$ ipython --no-banner

In [1]: import numpy as np

In [2]: np.set_printoptions(suppress=True, linewidth=160)

In [3]: K = np.array([[1, 2, 2, -3], [2, 8, 4, -12], [2, 4, 4, -6], [-3, -12, -6, 18]])

In [4]: # symmetric, so the eigenvalues are real

In [5]: vals, V = np.linalg.eigh(K)

In [6]: np.round(np.linalg.svd(K, compute_uv=False), 1) + 0
Out[6]: array([28.7,  2.3,  0. ,  0. ])

In [7]: np.round(np.linalg.eigvalsh(K + 2 * np.eye(4)), 1)
Out[7]: array([ 2. ,  2. ,  4.3, 30.7])

In [8]: np.round(V.T @ V, 1) + 0
Out[8]: 
array([[1., 0., 0., 0.],
       [0., 1., 0., 0.],
       [0., 0., 1., 0.],
       [0., 0., 0., 1.]])

In [9]: np.round(np.linalg.eigvalsh(K @ K), 1) + 0
Out[9]: array([  0. ,   0. ,   5.1, 825.9])

In [10]: np.round(V.T @ K @ V, 1) + 0
Out[10]: 
array([[ 0. ,  0. ,  0. ,  0. ],
       [ 0. ,  0. ,  0. ,  0. ],
       [ 0. ,  0. ,  2.3,  0. ],
       [ 0. ,  0. ,  0. , 28.7]])

In [11]: vals.round(1) + 0
Out[11]: array([ 0. ,  0. ,  2.3, 28.7])

In [12]: np.abs(V[:, -1]).round(6).argmax()
Out[12]: np.int64(3)

In [13]: np.unique(vals.round(6) + 0, return_counts=True)[1]
Out[13]: array([2, 1, 1])

In [14]: (vals > 1e-8).sum(), (vals < -1e-8).sum()
Out[14]: (np.int64(2), np.int64(0))

In [15]: mat = np.tril(np.array([[-1, -5, -1, -5, 1, 3],
    ...:     [2, 1, -5, 3, 0, 5],
    ...:     [0, 5, 1, 2, 0, 3],
    ...:     [-4, -1, -5, 2, 2, -2],
    ...:     [-4, 1, 0, 4, 2, 5],
    ...:     [0, -2, 3, 4, 4, 4]]), -1) + np.eye(6, dtype=int)

In [16]: mat
Out[16]: 
array([[ 1,  0,  0,  0,  0,  0],
       [ 2,  1,  0,  0,  0,  0],
       [ 0,  5,  1,  0,  0,  0],
       [-4, -1, -5,  1,  0,  0],
       [-4,  1,  0,  4,  1,  0],
       [ 0, -2,  3,  4,  4,  1]])

In [17]: # triangular: eigenvalues sit on the diagonal

In [18]: U, sv, Vh = np.linalg.svd(mat)

In [19]: print(np.argmax(sv[:-1] / (sv[1:] + 1e-6)) + 1)
5

In [20]: M2 = U[:, :5] @ np.diag(sv[:5]) @ Vh[:5]

In [21]: round(float(np.abs(mat - M2).max()), 1)
Out[21]: 0.0

In [22]: np.linalg.matrix_rank(mat, rtol=0.05)
Out[22]: np.int64(5)

In [23]: np.round(np.linalg.norm(mat - M2, 2), 1), round(sv[5], 1)
Out[23]: (np.float64(0.0), np.float64(0.0))

In [24]: O, _ = np.linalg.qr(np.array([[0.2, 0.9, -1.4, 0.9, -1.4, 1.0, -0.9, -1.7],
    ...:     [-1.8, -0.4, -2.6, 0.9, 0.0, -0.8, 0.5, 0.2],
    ...:     [-0.4, 0.9, 0.2, -0.1, -1.4, -0.5, 1.3, -0.2],
    ...:     [0.4, -1.3, 0.1, 1.0, 0.3, 0.5, -0.7, 0.2],
    ...:     [-0.4, 0.4, -1.4, 0.6, -1.3, -0.5, -1.5, 1.3],
    ...:     [0.5, 0.2, 0.2, 0.2, 1.4, -0.6, 0.6, 0.4],
    ...:     [0.6, -0.5, 1.2, -0.2, 1.0, 0.8, -0.5, -0.6],
    ...:     [0.0, 0.8, 0.1, 0.4, 0.3, -0.6, -1.9, -0.2]]))

In [25]: W0 = 4 * O

In [26]: W0.round(1) + 0
Out[26]: 
array([[-0.4, -1.7,  2.8, -0.2, -0.6,  2. ,  0.7,  0.2],
       [ 3.4,  1. ,  0.6, -0.5,  1.2,  0.8,  0.4, -0.4],
       [ 0.8, -1.6, -1.6, -1.7, -1.6, -0.2,  1.9, -1. ],
       [-0.8,  2.4,  1.2, -2.5, -1.1, -0.6,  0.5,  0.5],
       [ 0.8, -0.7,  1.5,  0. , -1. , -2.1, -1.7, -2.1],
       [-1. , -0.4,  0.8, -0.4,  2.7, -1.5,  1.9, -1. ],
       [-1.1,  0.9, -0.6, -0.6,  0.5,  2. , -0.7, -2.9],
       [ 0. , -1.5, -0.4, -2.5,  1.4,  0.1, -2.1,  1. ]])

In [27]: O, r_ = np.linalg.qr(W0)

In [28]: np.round(np.abs(np.diag(r_)), 1)
Out[28]: array([4., 4., 4., 4., 4., 4., 4., 4.])

In [29]: np.round(abs(r_[0, 0]), 1), round(float(np.linalg.norm(W0[:, 0])), 1)
Out[29]: (np.float64(4.0), 4.0)

In [30]: O.round(1) + 0
Out[30]: 
array([[-0.1, -0.4,  0.7, -0.1, -0.1,  0.5,  0.2,  0.1],
       [ 0.9,  0.3,  0.2, -0.1,  0.3,  0.2,  0.1, -0.1],
       [ 0.2, -0.4, -0.4, -0.4, -0.4, -0.1,  0.5, -0.2],
       [-0.2,  0.6,  0.3, -0.6, -0.3, -0.2,  0.1,  0.1],
       [ 0.2, -0.2,  0.4,  0. , -0.3, -0.5, -0.4, -0.5],
       [-0.2, -0.1,  0.2, -0.1,  0.7, -0.4,  0.5, -0.2],
       [-0.3,  0.2, -0.2, -0.2,  0.1,  0.5, -0.2, -0.7],
       [ 0. , -0.4, -0.1, -0.6,  0.4,  0. , -0.5,  0.3]])

In [31]: np.allclose(r_.T @ r_, W0.T @ W0)
Out[31]: True

In [32]: r_.round(1) + 0
Out[32]: 
array([[4., 0., 0., 0., 0., 0., 0., 0.],
       [0., 4., 0., 0., 0., 0., 0., 0.],
       [0., 0., 4., 0., 0., 0., 0., 0.],
       [0., 0., 0., 4., 0., 0., 0., 0.],
       [0., 0., 0., 0., 4., 0., 0., 0.],
       [0., 0., 0., 0., 0., 4., 0., 0.],
       [0., 0., 0., 0., 0., 0., 4., 0.],
       [0., 0., 0., 0., 0., 0., 0., 4.]])

In [33]: rng = np.random.default_rng(785)

In [34]: labels = rng.permutation(8)

In [35]: M2 = W0[:, labels] * rng.choice([-1, 1], 8)

In [36]: M2.round(1) + 0
Out[36]: 
array([[-0.7,  2. ,  0.4,  0.2,  0.2, -1.7,  2.8,  0.6],
       [-0.4,  0.8, -3.4,  0.5, -0.4,  1. ,  0.6, -1.2],
       [-1.9, -0.2, -0.8,  1.7, -1. , -1.6, -1.6,  1.6],
       [-0.5, -0.6,  0.8,  2.5,  0.5,  2.4,  1.2,  1.1],
       [ 1.7, -2.1, -0.8,  0. , -2.1, -0.7,  1.5,  1. ],
       [-1.9, -1.5,  1. ,  0.4, -1. , -0.4,  0.8, -2.7],
       [ 0.7,  2. ,  1.1,  0.6, -2.9,  0.9, -0.6, -0.5],
       [ 2.1,  0.1,  0. ,  2.5,  1. , -1.5, -0.4, -1.4]])

In [37]: U, _, Vh = np.linalg.svd(W0.T @ M2)

In [38]: np.round(U @ Vh, 1) + 0
Out[38]: 
array([[ 0.,  0., -1.,  0.,  0.,  0.,  0.,  0.],
       [ 0.,  0.,  0.,  0.,  0.,  1.,  0.,  0.],
       [ 0.,  0.,  0.,  0.,  0.,  0.,  1.,  0.],
       [ 0.,  0.,  0., -1.,  0.,  0.,  0.,  0.],
       [ 0.,  0.,  0.,  0.,  0.,  0.,  0., -1.],
       [ 0.,  1.,  0.,  0.,  0.,  0.,  0.,  0.],
       [-1.,  0.,  0.,  0.,  0.,  0.,  0.,  0.],
       [ 0.,  0.,  0.,  0.,  1.,  0.,  0.,  0.]])

In [39]: labels
Out[39]: array([6, 5, 0, 3, 7, 1, 2, 4])

In [40]: t = np.radians(15)

In [41]: r_ = np.eye(8)

In [42]: r_[1, 1] = r_[0, 0] = np.cos(t)

In [43]: r_[1, 0], r_[0, 1] = -np.sin(t), np.sin(t)

In [44]: r_.round(1)
Out[44]: 
array([[ 1. ,  0.3,  0. ,  0. ,  0. ,  0. ,  0. ,  0. ],
       [-0.3,  1. ,  0. ,  0. ,  0. ,  0. ,  0. ,  0. ],
       [ 0. ,  0. ,  1. ,  0. ,  0. ,  0. ,  0. ,  0. ],
       [ 0. ,  0. ,  0. ,  1. ,  0. ,  0. ,  0. ,  0. ],
       [ 0. ,  0. ,  0. ,  0. ,  1. ,  0. ,  0. ,  0. ],
       [ 0. ,  0. ,  0. ,  0. ,  0. ,  1. ,  0. ,  0. ],
       [ 0. ,  0. ,  0. ,  0. ,  0. ,  0. ,  1. ,  0. ],
       [ 0. ,  0. ,  0. ,  0. ,  0. ,  0. ,  0. ,  1. ]])

In [45]: M2 = W0 @ r_.T

In [46]: np.allclose(W0 @ W0.T, M2 @ M2.T)
Out[46]: True

In [47]: np.round(np.linalg.svd(W0, compute_uv=False), 1), np.round(np.linalg.svd(M2, compute_uv=False), 1)
Out[47]: 
(array([4., 4., 4., 4., 4., 4., 4., 4.]),
 array([4., 4., 4., 4., 4., 4., 4., 4.]))

In [48]: np.round((W0 + W0.T) / 2, 1) + 0
Out[48]: 
array([[-0.4,  0.9,  1.8, -0.5,  0.1,  0.5, -0.2,  0.1],
       [ 0.9,  1. , -0.5,  0.9,  0.2,  0.2,  0.6, -1. ],
       [ 1.8, -0.5, -1.6, -0.2,  0. ,  0.3,  0.6, -0.7],
       [-0.5,  0.9, -0.2, -2.5, -0.5, -0.5, -0.1, -1. ],
       [ 0.1,  0.2,  0. , -0.5, -1. ,  0.3, -0.6, -0.3],
       [ 0.5,  0.2,  0.3, -0.5,  0.3, -1.5,  2. , -0.4],
       [-0.2,  0.6,  0.6, -0.1, -0.6,  2. , -0.7, -2.5],
       [ 0.1, -1. , -0.7, -1. , -0.3, -0.4, -2.5,  1. ]])

In [49]: round(float(np.linalg.det(W0)), 1)
Out[49]: -65536.0

In [50]: print(np.round(np.sort(np.abs(np.linalg.eigvals(W0))), 1))
[4. 4. 4. 4. 4. 4. 4. 4.]

In [51]: M2 = W0 / np.linalg.norm(W0, axis=1, keepdims=True)

In [52]: G = M2 @ M2.T

In [53]: round(np.degrees(np.arccos(np.clip(G[5, 6], -1, 1))), 1)
Out[53]: np.float64(90.0)

In [54]: (np.abs(G) > 0.9).astype(int)
Out[54]: 
array([[1, 0, 0, 0, 0, 0, 0, 0],
       [0, 1, 0, 0, 0, 0, 0, 0],
       [0, 0, 1, 0, 0, 0, 0, 0],
       [0, 0, 0, 1, 0, 0, 0, 0],
       [0, 0, 0, 0, 1, 0, 0, 0],
       [0, 0, 0, 0, 0, 1, 0, 0],
       [0, 0, 0, 0, 0, 0, 1, 0],
       [0, 0, 0, 0, 0, 0, 0, 1]])

In [55]: G[5].round(1) + 0
Out[55]: array([0., 0., 0., 0., 0., 1., 0., 0.])

In [56]: (G - 2 * np.eye(8)).round(6).argmax(axis=1)
Out[56]: array([1, 0, 0, 0, 0, 0, 0, 0])

In [57]: E = np.load("x.npy")

In [58]: E.round(1) + 0
Out[58]: 
array([[ -1.7,   2.7,   0.6,   3.6,  -0.4],
       [  7.2,   4.9, -10.5,  10.3,   1.9],
       [  3.5,   1.2,   2.1,  10.3,   5.3],
       [  0. ,   3. ,  -1.2,   5. ,   0.2],
       [ -7.3,   2. ,   5.8,  -1.3,  -2.8],
       [  0. ,  -0.7,   9.3,   8.7,   6. ],
       [ -1.7,   4.7,  -5. ,   1.6,  -3.4],
       [  1.1,   0.5,   5.5,   8.7,   4.9],
       [ -7.4,   3.5,   1.4,  -2.9,  -5.3],
       [ -7.3,   1.8,   6.2,  -1.1,  -2.5],
       [  9.3,   2. ,  -3.4,  15.2,   7.7],
       [  2.6,   5. ,  -8. ,   5.6,  -1.1],
       [  4.8,   1.4,   0.8,  11.4,   5.8],
       [  1. ,   2.3,   0.4,   6.7,   2. ],
       [-10.2,   8.4, -10.6, -10.6, -14.5],
       [ -2.6,   5.7,  -7.2,  -0.3,  -5.5],
       [ -7.8,   0.3,  10.8,  -0.1,  -0.5],
       [ -1. ,   1.7,   3.1,   5.2,   1.6],
       [  1.1,   1. ,   4. ,   8.1,   4.1],
       [  2.3,   1.7,   1.4,   8.6,   3.8],
       [ -1. ,   1.5,   3.6,   5.4,   1.9],
       [ -5.2,   4.9,  -3.6,  -2.1,  -6. ],
       [  0. ,   1.1,   4.1,   6.9,   3.2]])

In [59]: # rows and columns are dependent

In [60]: w1 = np.array([[-1, 5, -1, 0, -3],
    ...:     [5, -2, -2, 0, -3],
    ...:     [4, 4, 4, -5, 5],
    ...:     [-3, -1, 4, -4, 0],
    ...:     [-1, 3, 5, 0, 3]])

In [61]: b = np.array([0, 1, 5, 4, 0])

In [62]: H = np.maximum(E @ w1 + b, 0)

In [63]: np.linalg.matrix_rank(H)
Out[63]: np.int64(5)

In [64]: np.round((H > 0).mean(axis=0), 1)
Out[64]: array([0.5, 0.5, 0.7, 0.3, 0.6])

In [65]: basis = np.array([[2, 0], [0, 2], [2, 0], [2, 1], [3, 5]])

In [66]: (H @ basis).round(6).argmax(axis=1)
Out[66]: array([0, 0, 0, 0, 0, 1, 0, 0, 0, 0, 0, 0, 0, 0, 0, 0, 0, 0, 0, 0, 0, 0, 0])

In [67]: w1 @ basis
Out[67]: 
array([[-13,  -5],
       [ -3, -19],
       [ 21,  28],
       [ -6,  -6],
       [ 17,  21]])
